% python3 -q
>>> import numpy as np
>>> from numpy import linalg as LA
>>> np.set_printoptions(precision=3, suppress=True, linewidth=200, floatmode="fixed")
>>> def rd(a):
...     return np.round(a, 3) + 0
... 
>>> rng = np.random.default_rng(714823)
>>> data = (rng.random((9, 9)) < 0.3) + np.eye(9)
>>> data /= data.sum(axis=1, keepdims=True)
>>> rd(data)
array([[0.333, 0.000, 0.000, 0.333, 0.000, 0.333, 0.000, 0.000, 0.000],
       [0.500, 0.500, 0.000, 0.000, 0.000, 0.000, 0.000, 0.000, 0.000],
       [0.250, 0.000, 0.250, 0.000, 0.250, 0.000, 0.250, 0.000, 0.000],
       [0.000, 0.000, 0.000, 0.333, 0.000, 0.333, 0.333, 0.000, 0.000],
       [0.000, 0.000, 0.000, 0.000, 0.333, 0.333, 0.333, 0.000, 0.000],
       [0.000, 0.333, 0.000, 0.000, 0.333, 0.333, 0.000, 0.000, 0.000],
       [0.000, 0.000, 0.000, 0.000, 0.000, 0.000, 1.000, 0.000, 0.000],
       [0.000, 0.250, 0.000, 0.000, 0.000, 0.000, 0.250, 0.250, 0.250],
       [0.000, 0.000, 0.000, 0.000, 0.000, 0.000, 0.000, 0.000, 1.000]])
>>> # row-stochastic, so 1 is an eigenvalue
>>> data @ np.ones(9)
array([1.000, 1.000, 1.000, 1.000, 1.000, 1.000, 1.000, 1.000, 1.000])
>>> pr = np.eye(9)[6]
>>> for _ in range(6):
...     pr = pr @ data
...     print(pr.round(3))
... 
[0.000 0.000 0.000 0.000 0.000 0.000 1.000 0.000 0.000]
[0.000 0.000 0.000 0.000 0.000 0.000 1.000 0.000 0.000]
[0.000 0.000 0.000 0.000 0.000 0.000 1.000 0.000 0.000]
[0.000 0.000 0.000 0.000 0.000 0.000 1.000 0.000 0.000]
[0.000 0.000 0.000 0.000 0.000 0.000 1.000 0.000 0.000]
[0.000 0.000 0.000 0.000 0.000 0.000 1.000 0.000 0.000]
>>> np.allclose(data[:-1].T @ LA.lstsq(data[:-1].T, data[-1])[0], data[-1])
False
>>> rank = LA.matrix_rank(data)
>>> rank
np.int64(8)
>>> N = LA.svd(data)[2][rank:].T
>>> rd(data @ N)
array([[0.000],
       [0.000],
       [0.000],
       [0.000],
       [0.000],
       [0.000],
       [0.000],
       [0.000],
       [0.000]])
>>> LA.matrix_rank(data.T @ data), LA.matrix_rank(data @ data.T)
(np.int64(8), np.int64(8))
>>> rd(N @ N.T)
array([[ 0.000,  0.000,  0.000,  0.000,  0.000,  0.000,  0.000,  0.000,  0.000],
       [ 0.000,  0.000,  0.000,  0.000,  0.000,  0.000,  0.000,  0.000,  0.000],
       [ 0.000,  0.000,  0.250, -0.250, -0.250,  0.250,  0.000,  0.000,  0.000],
       [ 0.000,  0.000, -0.250,  0.250,  0.250, -0.250,  0.000,  0.000,  0.000],
       [ 0.000,  0.000, -0.250,  0.250,  0.250, -0.250,  0.000,  0.000,  0.000],
       [ 0.000,  0.000,  0.250, -0.250, -0.250,  0.250,  0.000,  0.000,  0.000],
       [ 0.000,  0.000,  0.000,  0.000,  0.000,  0.000,  0.000,  0.000,  0.000],
       [ 0.000,  0.000,  0.000,  0.000,  0.000,  0.000,  0.000,  0.000,  0.000],
       [ 0.000,  0.000,  0.000,  0.000,  0.000,  0.000,  0.000,  0.000,  0.000]])
>>> [int(LA.matrix_rank(data[:, :j + 1])) for j in range(9)]
[1, 2, 3, 4, 5, 5, 6, 7, 8]
>>> [int(LA.matrix_rank(data[:i])) for i in range(1, len(data) + 1)]
[1, 2, 3, 4, 5, 6, 6, 7, 8]
>>> np.allclose(data @ N, 0)
True
>>> U, s, Vt = LA.svd(data)
>>> rd(s)
array([1.230, 1.030, 0.879, 0.664, 0.547, 0.422, 0.226, 0.132, 0.000])
>>> Y = U[:, :8] @ np.diag(s[:8]) @ Vt[:8]
>>> LA.matrix_rank(data, rtol=0.05)
np.int64(8)
>>> rd(Y)
array([[0.333, 0.000, 0.000, 0.333, 0.000, 0.333, 0.000, 0.000, 0.000],
       [0.500, 0.500, 0.000, 0.000, 0.000, 0.000, 0.000, 0.000, 0.000],
       [0.250, 0.000, 0.250, 0.000, 0.250, 0.000, 0.250, 0.000, 0.000],
       [0.000, 0.000, 0.000, 0.333, 0.000, 0.333, 0.333, 0.000, 0.000],
       [0.000, 0.000, 0.000, 0.000, 0.333, 0.333, 0.333, 0.000, 0.000],
       [0.000, 0.333, 0.000, 0.000, 0.333, 0.333, 0.000, 0.000, 0.000],
       [0.000, 0.000, 0.000, 0.000, 0.000, 0.000, 1.000, 0.000, 0.000],
       [0.000, 0.250, 0.000, 0.000, 0.000, 0.000, 0.250, 0.250, 0.250],
       [0.000, 0.000, 0.000, 0.000, 0.000, 0.000, 0.000, 0.000, 1.000]])
>>> F = np.load("arr.npy")
>>> F
array([[ 0.000,  0.000,  3.000, -2.000],
       [ 0.000,  0.000,  3.000,  3.000],
       [ 3.000,  3.000,  0.000,  0.000],
       [-2.000,  3.000,  0.000,  0.000]])
>>> Y = np.array([[-8, 5, -2], [7, 5, 0], [-8, -9, -8], [-5, 4, 1]])
>>> np.einsum("ik,kj->ij", F, Y)
array([[-14.000, -35.000, -26.000],
       [-39.000, -15.000, -21.000],
       [ -3.000,  30.000,  -6.000],
       [ 37.000,   5.000,   4.000]])
>>> LA.matrix_rank(F @ Y)
np.int64(3)
>>> F @ Y
array([[-14.000, -35.000, -26.000],
       [-39.000, -15.000, -21.000],
       [ -3.000,  30.000,  -6.000],
       [ 37.000,   5.000,   4.000]])
>>> np.einsum("ij,ij->i", F, F)
array([13.000, 18.000, 18.000, 13.000])
>>> np.vstack([F, Y.T]).shape
(7, 4)
>>> np.all(LA.eigvalsh(F) > 0)
np.False_
>>> rd(LA.eigvalsh(F).min())
np.float64(-4.405)
>>> ev, vecs = LA.eigvalsh(F)
Traceback (most recent call last):
  File "<python-input-37>", line 1, in <module>
    ev, vecs = LA.eigvalsh(F)
    ^^^^^^^^
ValueError: too many values to unpack (expected 2)
>>> ev, vecs = LA.eigh(F)
>>> rd(np.abs(vecs[:, -1]))
array([0.300, 0.640, 0.640, 0.300])
>>> np.abs(vecs[:, -1]).round(6).argmax()
np.int64(1)
>>> rd(LA.eigvalsh(F @ F))
array([11.595, 11.595, 19.405, 19.405])
>>> np.unique(ev.round(6) + 0, return_counts=True)[1]
array([1, 1, 1, 1])
>>> E = np.load("data.npy")
>>> E
array([[0, 0, 0, 1, 0],
       [1, 0, 0, 0, 0],
       [0, 1, 0, 0, 0],
       [0, 0, 1, 0, 0],
       [0, 0, 0, 0, 1]])
>>> # 2 groups of indices that never mix
>>> vec = np.array([-3, 0, -5, -1, 2])
>>> y = E @ vec
>>> y
array([-1, -3,  0, -5,  2])
>>> rd(LA.solve(E.T, E[3]))
array([0.000, 0.000, 0.000, 1.000, 0.000])
>>> LA.norm(E, axis=1).argmax()
np.int64(0)
>>> E[1] @ E[3]
np.int64(0)
>>> rd(LA.norm(E) ** 2 / LA.norm(E, 2) ** 2)
np.float64(5.0)
>>> LA.matrix_power(E, 2)
array([[0, 0, 1, 0, 0],
       [0, 0, 0, 1, 0],
       [1, 0, 0, 0, 0],
       [0, 1, 0, 0, 0],
       [0, 0, 0, 0, 1]])
>>> rd(np.sort(np.abs(LA.eigvals(E)))[::-1])
array([1.000, 1.000, 1.000, 1.000, 1.000])
>>> pr = np.eye(5)[0]
>>> for _ in range(5):
...     pr = pr @ E
...     print(pr.round(3))
... 
[0.000 0.000 0.000 1.000 0.000]
[0.000 0.000 1.000 0.000 0.000]
[0.000 1.000 0.000 0.000 0.000]
[1.000 0.000 0.000 0.000 0.000]
[0.000 0.000 0.000 1.000 0.000]
>>> P = np.triu(np.array([[0, -9, 0, -1, 6],
...     [-7, -4, -6, 9, 3],
...     [3, 5, -5, 8, 5],
...     [0, -9, -9, -4, -9],
...     [8, 1, -1, 5, 1]]), 1) + np.eye(5)
>>> Y = P @ E @ LA.inv(P)
>>> P @ E - E @ P
array([[ -9.000,   0.000,  -1.000,   0.000,  15.000],
       [  0.000,   3.000,   9.000,   1.000,  -3.000],
       [  0.000,   0.000,  14.000,  -9.000,   2.000],
       [  0.000,   0.000,   0.000,  -8.000, -14.000],
       [  0.000,   0.000,   0.000,   0.000,   0.000]])
>>> Y
array([[   -9.000,   -81.000,  -487.000,  4617.000, 44291.000],
       [    1.000,     3.000,    27.000,  -242.000, -2325.000],
       [    0.000,     1.000,    14.000,  -121.000, -1157.000],
       [    0.000,     0.000,     1.000,    -8.000,   -86.000],
       [    0.000,     0.000,     0.000,     0.000,     1.000]])
>>> X = np.load("m.npy")
>>> X
array([[0, 0, 0, 1, 1, 0, 0, 0, 0],
       [0, 0, 0, 1, 1, 0, 0, 0, 0],
       [0, 0, 0, 0, 1, 0, 0, 0, 0],
       [1, 1, 0, 0, 0, 1, 1, 0, 0],
       [1, 1, 1, 0, 0, 0, 1, 0, 0],
       [0, 0, 0, 1, 0, 0, 0, 0, 0],
       [0, 0, 0, 1, 1, 0, 0, 0, 1],
       [0, 0, 0, 0, 0, 0, 0, 0, 0],
       [0, 0, 0, 0, 0, 0, 1, 0, 0]])
>>> # row 1 repeats row 0
>>> Y = np.array([[2, 2, 0],
...     [0, 1, 0],
...     [3, 0, 0],
...     [2, 1, 2],
...     [1, 0, 2],
...     [3, 3, 0],
...     [2, 2, 1],
...     [0, 3, 1],
...     [2, 2, 3]])
>>> LA.matrix_rank(X @ Y)
np.int64(3)
>>> Y.T @ X.T
array([[3, 3, 1, 7, 7, 2, 5, 0, 2],
       [1, 1, 0, 8, 5, 1, 3, 0, 2],
       [4, 4, 2, 1, 1, 2, 7, 0, 1]])
>>> np.einsum("ik,kj->ij", X, Y)
array([[3, 1, 4],
       [3, 1, 4],
       [1, 0, 2],
       [7, 8, 1],
       [7, 5, 1],
       [2, 1, 2],
       [5, 3, 7],
       [0, 0, 0],
       [2, 2, 1]])
>>> X @ Y
array([[3, 1, 4],
       [3, 1, 4],
       [1, 0, 2],
       [7, 8, 1],
       [7, 5, 1],
       [2, 1, 2],
       [5, 3, 7],
       [0, 0, 0],
       [2, 2, 1]])
>>> np.einsum("ij,ij->i", X, X)
array([2, 2, 1, 4, 4, 1, 3, 0, 1])
>>> np.einsum("ik,kj->ji", X, Y)
array([[3, 3, 1, 7, 7, 2, 5, 0, 2],
       [1, 1, 0, 8, 5, 1, 3, 0, 2],
       [4, 4, 2, 1, 1, 2, 7, 0, 1]])
>>> [round(float(x), 3) for x in LA.svd(X, compute_uv=False)[:3]]
[2.705, 2.705, 1.0]
>>> LA.cond(X) > 100
np.True_
>>> m1 = np.load("mat.npy")
>>> rd(m1)
array([[ 1.490, -1.890,  2.236,  1.772, -0.120, -1.044, -1.373],
       [-0.421, -1.525, -3.543,  0.519,  0.781, -0.976, -1.699],
       [ 1.379, -0.759,  0.400,  0.218,  0.410, -1.525,  2.623],
       [-1.420, -1.528,  0.408,  2.401, -0.343,  2.019,  1.880],
       [ 1.004, -1.301,  1.017, -2.082,  2.269,  1.314, -0.746],
       [-2.433,  0.726,  0.374,  0.525,  1.979, -0.987, -0.627]])
>>> rd(LA.norm(m1))
np.float64(9.717)
>>> LA.matrix_rank(m1)
np.int64(6)
>>> np.count_nonzero(m1)
np.int64(42)
>>> m1[6]
Traceback (most recent call last):
  File "<python-input-78>", line 1, in <module>
    m1[6]
    ~~^^^
IndexError: index 6 is out of bounds for axis 0 with size 6
>>> m1.shape
(6, 7)
>>> np.zeros(6, 7)
Traceback (most recent call last):
  File "<python-input-80>", line 1, in <module>
    np.zeros(6, 7)
    ~~~~~~~~^^^^^^
TypeError: Cannot interpret '7' as a data type
>>> np.unravel_index(np.abs(m1).argmax(), m1.shape)
(np.int64(1), np.int64(2))
>>> rd(np.abs(m1).max())
np.float64(3.543)
>>> rd(m1.sum(axis=0))
array([-0.401, -6.277,  0.892,  3.354,  4.976, -1.199,  0.058])
